$ python3 -q
>>> import numpy as np
>>> import numpy.linalg as la
>>> np.set_printoptions(suppress=True, linewidth=140)
>>> X = np.loadtxt("case15.csv", delimiter=",")
>>> X
array([[ 0.43, -6.36,  2.82,  7.17],
       [-2.65,  6.39, -5.84,  4.26],
       [-2.64,  0.15,  3.06,  9.15],
       [ 1.01,  2.59,  3.95, -8.76],
       [ 2.98,  5.7 , -3.23, -6.94],
       [ 3.34, -7.98,  4.92, -1.01],
       [-9.03,  3.75,  2.09, -0.15],
       [ 1.39, -1.01,  3.74, -9.11],
       [-4.82, -8.31,  1.76, -2.15],
       [-6.95,  2.79, -6.26,  2.17],
       [ 3.02,  7.72, -5.44, -1.27],
       [-2.25, -6.91,  3.73, -5.77],
       [-5.55,  3.98,  4.41, -5.82],
       [-3.11,  6.59, -3.2 ,  6.06],
       [ 1.55, -1.06, -5.36,  8.23],
       [-3.21, -8.49, -3.97,  1.34],
       [ 5.  , -8.04,  3.19, -0.5 ],
       [ 8.37, -3.86,  3.56,  1.55],
       [ 5.43, -7.42, -1.81,  3.49],
       [-5.94,  7.7 , -0.09,  2.32],
       [ 7.97,  1.71,  1.  ,  5.71],
       [-3.29, -8.38, -4.3 , -0.72],
       [-1.61,  3.06,  9.23,  1.67],
       [-2.61,  0.69,  8.26, -4.94],
       [-4.5 , -1.64, -8.77, -0.18]])
>>> w1 = np.array([[1, 1, -2, -1], [-2, 2, -1, -2], [-2, 1, -1, -1], [-2, -1, 0, -1]])
>>> beta = np.array([0, 0, 1, 2])
>>> H = np.maximum(X @ w1 + beta, 0)
>>> (H > 0).astype(int)
array([[0, 0, 1, 1],
       [0, 1, 1, 0],
       [0, 0, 1, 0],
       [1, 1, 0, 1],
       [1, 1, 0, 0],
       [1, 0, 0, 1],
       [0, 1, 1, 1],
       [1, 1, 0, 1],
       [1, 0, 1, 1],
       [0, 0, 1, 1],
       [1, 1, 0, 0],
       [1, 0, 1, 1],
       [0, 1, 1, 1],
       [0, 1, 1, 0],
       [0, 0, 1, 0],
       [1, 0, 1, 1],
       [1, 0, 0, 1],
       [1, 1, 0, 0],
       [1, 0, 0, 1],
       [0, 1, 1, 0],
       [0, 1, 0, 0],
       [1, 0, 1, 1],
       [0, 1, 0, 0],
       [0, 1, 0, 0],
       [1, 0, 1, 1]])
>>> la.matrix_rank(H)
np.int64(4)
>>> cent = np.array([[4, 5, 3], [0, 3, 4], [1, 4, 3], [4, 1, 1]])
>>> (H @ cent).round(6).argmax(axis=1)
array([0, 1, 1, 2, 1, 0, 1, 1, 0, 1, 2, 0, 2, 1, 1, 1, 0, 1, 0, 2, 2, 1, 2, 2, 1])
>>> w1 @ cent
array([[ -2,  -1,   0],
       [-17, -10,  -3],
       [-13, -12,  -6],
       [-12, -14, -11]])
>>> idx = X[:, 1] > np.median(X[:, 1])
>>> r0 = X[idx].mean(axis=0) - X[~idx].mean(axis=0)
>>> idx.astype(int)
array([0, 1, 0, 1, 1, 0, 1, 0, 0, 1, 1, 0, 1, 1, 0, 0, 0, 0, 0, 1, 1, 0, 1, 1, 0])
>>> M = np.array([[22, 24, 4, 6, 9, 11, 8, 5],
...     [24, 27, 6, 6, 9, 12, 9, 6],
...     [4, 6, 4, 0, 0, 2, 2, 2],
...     [6, 6, 0, 4, 6, 2, 4, 0],
...     [9, 9, 0, 6, 9, 3, 6, 0],
...     [11, 12, 2, 2, 3, 6, 3, 3],
...     [8, 9, 2, 4, 6, 3, 5, 1],
...     [5, 6, 2, 0, 0, 3, 1, 2]])
>>> M2 = M / np.sqrt((M ** 2).mean(axis=1, keepdims=True))
>>> np.round(la.norm(M2, axis=1), 2)
array([2.83, 2.83, 2.83, 2.83, 2.83, 2.83, 2.83, 2.83])
>>> left, s, VT = la.svd(M)
>>> evecs = VT[:(s > 1e-8).sum()]
>>> rng = np.random.default_rng(2749)
>>> x = M[2] + -3 * M[3] + rng.integers(2) * np.eye(8)[4]
>>> x
array([-14., -12.,   4., -12., -18.,  -4., -10.,   2.])
>>> la.matrix_rank(np.vstack([M, x]))
np.int64(3)
>>> np.allclose(evecs.T @ evecs @ x, x)
True
>>> evals, evecs = la.eigh(M)
>>> np.abs(evecs[:, -1]).round(6).argmax()
np.int64(1)
>>> mat = np.loadtxt("layer11.csv", delimiter=",")
>>> mat
array([[ 2.54,  1.27,  0.4 , -2.8 ,  2.61, -0.22, -1.46],
       [-3.7 ,  0.82, -0.17,  1.19, -0.55,  1.19,  2.73],
       [ 3.43, -0.02, -0.73, -0.41,  0.02, -3.33,  1.21],
       [ 2.58, -0.28, -3.31, -1.31,  0.63, -1.96,  1.18],
       [-1.89,  1.  , -2.39, -0.61,  0.54,  3.41, -1.55],
       [ 3.95, -1.72,  0.7 ,  0.76,  0.09,  2.31, -0.01],
       [ 0.94, -1.86,  0.91,  2.31,  0.47,  0.12,  3.77],
       [ 1.49,  2.39,  0.25, -1.47,  2.74, -2.41, -1.24],
       [-0.22,  1.98,  0.71,  0.41, -3.8 , -2.42, -0.27],
       [ 0.31, -0.64,  0.68,  0.95, -3.2 , -1.79,  3.11]])
>>> x = np.array([1, 0, 4, 1, 4, 3, 2])
>>> y = mat @ x
>>> np.round(la.lstsq(mat, y)[0], 2) + 0
array([1., 0., 4., 1., 4., 3., 2.])
>>> np.round(la.solve(mat.T @ mat, mat.T @ y), 2) + 0
array([1., 0., 4., 1., 4., 3., 2.])
>>> y.round(2)
array([  8.2 ,   3.64,  -7.39, -12.97,  -2.77,  14.78,  16.67,   2.27, -19.97,  -7.97])
>>> y = y + 0.02 * rng.normal(size=10)
>>> y.round(2)
array([  8.17,   3.63,  -7.41, -12.94,  -2.8 ,  14.79,  16.66,   2.26, -19.97,  -7.97])
>>> beta, *_ = la.lstsq(mat, y)
>>> [round(float(la.norm(la.solve(mat.T @ mat + lam * np.eye(7), mat.T @ y))), 2) for lam in (0, 1, 10, 100)]
[6.85, 6.49, 4.73, 1.53]
>>> round(la.norm(y - mat @ beta), 2)
np.float64(0.04)
>>> np.round(mat.T @ (y - mat @ beta), 2) + 0
array([0., 0., 0., 0., 0., 0., 0.])
